$ python3 -q
>>> import numpy as np
>>> from numpy import linalg as LA
>>> np.set_printoptions(precision=3, suppress=True, linewidth=100)
>>> arr = np.array([[32, 16, 21, 22, 13, 8, 23],
...     [16, 22, 9, 15, 13, 9, 5],
...     [21, 9, 20, 18, 10, 4, 16],
...     [22, 15, 18, 23, 12, 6, 18],
...     [13, 13, 10, 12, 15, 7, 8],
...     [8, 9, 4, 6, 7, 6, 4],
...     [23, 5, 16, 18, 8, 4, 24]])
>>> left, s, vt = LA.svd(arr)
>>> s.round(3) + 0
array([101.884,  22.534,   6.26 ,   5.61 ,   4.421,   1.292,   0.   ])
>>> M2 = left[:, :6] @ np.diag(s[:6]) @ vt[:6]
>>> LA.matrix_rank(M2)
np.int64(6)
>>> round(LA.norm(arr - M2) / LA.norm(arr), 3)
np.float64(0.0)
>>> round(float(np.abs(arr - M2).max()), 3)
0.0
>>> rk = LA.matrix_rank(arr)
>>> rk
np.int64(6)
>>> null = LA.svd(arr)[2][rk:].T
>>> [int(LA.matrix_rank(np.delete(arr, i, axis=0))) for i in range(7)]
[6, 6, 6, 6, 6, 6, 6]
>>> null.shape
(7, 1)
>>> np.allclose(arr @ null, 0)
True
>>> null[:, 0] / null[np.abs(null[:, 0]).round(6).argmax(), 0]
array([-0.787,  1.   ,  0.639, -0.964, -0.207, -0.314,  0.964])
>>> [int(LA.matrix_rank(arr[:, :j + 1])) for j in range(7)]
[1, 2, 3, 4, 5, 6, 6]
>>> feats = np.load("case17.npy")
>>> feats
array([[ 0.   ,  0.   ,  0.   ,  0.   ,  0.   ,  0.   ],
       [ 0.   ,  0.278,  0.119, -0.398,  0.119,  0.119],
       [ 0.   ,  0.119,  0.051, -0.17 ,  0.051,  0.051],
       [ 0.   , -0.398, -0.17 ,  0.568, -0.17 , -0.17 ],
       [ 0.   ,  0.119,  0.051, -0.17 ,  0.051,  0.051],
       [ 0.   ,  0.119,  0.051, -0.17 ,  0.051,  0.051]])
>>> rk = LA.matrix_rank(feats)
>>> rk
np.int64(1)
>>> null = LA.svd(feats)[2][rk:].T
>>> [int(LA.matrix_rank(np.delete(feats, i, axis=0))) for i in range(6)]
[1, 1, 1, 1, 1, 1]
>>> null @ null.T
array([[ 1.   ,  0.   ,  0.   ,  0.   ,  0.   ,  0.   ],
       [ 0.   ,  0.722, -0.119,  0.398, -0.119, -0.119],
       [ 0.   , -0.119,  0.949,  0.17 , -0.051, -0.051],
       [ 0.   ,  0.398,  0.17 ,  0.432,  0.17 ,  0.17 ],
       [ 0.   , -0.119, -0.051,  0.17 ,  0.949, -0.051],
       [ 0.   , -0.119, -0.051,  0.17 , -0.051,  0.949]])
